% ipython --no-banner

In [1]: import numpy as np

In [2]: import numpy.linalg as la

In [3]: np.set_printoptions(precision=2, suppress=True, linewidth=100)

In [4]: feats = np.load("arr.npy")

In [5]: print(feats)
[[-24  16  12  -8]
 [ 12 -32  -6  16]
 [-30  20  24 -16]
 [ 15 -40 -12  32]]

In [6]: w, evecs = la.eig(feats)

In [7]: print(round(np.prod(w), 2))
46656.0

In [8]: print(np.sort(la.eigvals(feats.T)))
[-25.98  -8.31   8.31  25.98]

In [9]: print(np.round(feats @ evecs[:, 0] - w[0] * evecs[:, 0], 2) + 0)
[0. 0. 0. 0.]

In [10]: print(np.sort(la.eigvals(la.inv(feats))))
[-0.12 -0.04  0.04  0.12]

In [11]: print(w)
[-25.98  -8.31  25.98   8.31]

In [12]: other = la.inv(feats)

In [13]: print(other)
[[-0.15 -0.07  0.07  0.04]
 [-0.06 -0.11  0.03  0.06]
 [-0.19 -0.09  0.15  0.07]
 [-0.07 -0.14  0.06  0.11]]

In [14]: print(np.round(la.cond(feats), 2))
31.77

In [15]: th = np.radians(135)

In [16]: r_ = np.eye(4)

In [17]: r_[3, 3] = r_[0, 0] = np.cos(th)

In [18]: r_[3, 0], r_[0, 3] = -np.sin(th), np.sin(th)

In [19]: print(r_)
[[-0.71  0.    0.    0.71]
 [ 0.    1.    0.    0.  ]
 [ 0.    0.    1.    0.  ]
 [-0.71  0.    0.   -0.71]]

In [20]: other = feats @ r_.T

In [21]: print(np.abs(other - feats).max(axis=0))
[39.9   0.    0.   65.23]

In [22]: print(la.svd(feats, compute_uv=False), la.svd(other, compute_uv=False))
[82.83 26.25  8.23  2.61] [82.83 26.25  8.23  2.61]

In [23]: print(np.allclose(la.norm(feats, axis=1), la.norm(other, axis=1)))
True

In [24]: print(round(float(la.det(r_)), 2), round(np.trace(r_), 2))
1.0 0.59

In [25]: W = np.array([[5, 1, -5, 4, 3],
    ...:     [-2, 2, -5, 5, 2],
    ...:     [4, -4, -2, -2, -4],
    ...:     [1, 2, -4, 0, -3]])

In [26]: b = np.array([3, 2, 0, 3, 3])

In [27]: hid = np.maximum(feats @ W + b, 0)

In [28]: print(hid)
[[  0   0  48   0   0]
 [119   6  48   0   0]
 [  0   0  66   0   0]
 [142  49  21   0   0]]

In [29]: basis = np.array([[0, 1, 1], [0, 2, 2], [3, 2, 2], [2, 1, 1], [3, 1, 1]])

In [30]: print((hid @ basis).round(6).argmax(axis=1))
[0 1 0 1]

In [31]: arr = np.loadtxt("a.csv", delimiter=",")

In [32]: print(arr)
[[ 1.    0.    0.    0.    0.    0.    0.    0.    0.    0.    0.    0.    0.    0.  ]
 [ 0.    1.    0.    0.    0.    0.    0.    0.    0.    0.    0.    0.    0.    0.  ]
 [ 0.    0.    1.    0.    0.    0.    0.    0.    0.    0.    0.    0.    0.    0.  ]
 [ 0.    0.    0.    1.    0.    0.    0.    0.    0.    0.    0.    0.    0.    0.  ]
 [ 0.    0.    0.    0.    1.    0.    0.    0.    0.    0.    0.    0.    0.    0.  ]
 [ 0.    0.    0.    0.    0.    1.    0.    0.    0.    0.    0.    0.    0.    0.  ]
 [ 0.    0.    0.    0.    0.    0.    0.5  -0.87  0.    0.    0.    0.    0.    0.  ]
 [ 0.    0.    0.    0.    0.    0.    0.87  0.5   0.    0.    0.    0.    0.    0.  ]
 [ 0.    0.    0.    0.    0.    0.    0.    0.    1.    0.    0.    0.    0.    0.  ]
 [ 0.    0.    0.    0.    0.    0.    0.    0.    0.    1.    0.    0.    0.    0.  ]
 [ 0.    0.    0.    0.    0.    0.    0.    0.    0.    0.    1.    0.    0.    0.  ]
 [ 0.    0.    0.    0.    0.    0.    0.    0.    0.    0.    0.    1.    0.    0.  ]
 [ 0.    0.    0.    0.    0.    0.    0.    0.    0.    0.    0.    0.    1.    0.  ]
 [ 0.    0.    0.    0.    0.    0.    0.    0.    0.    0.    0.    0.    0.    1.  ]]

In [33]: other = la.inv(arr)

In [34]: print(np.allclose(other, arr.T))
True

In [35]: print(np.round(la.det(arr) * la.det(other), 2))
1.0
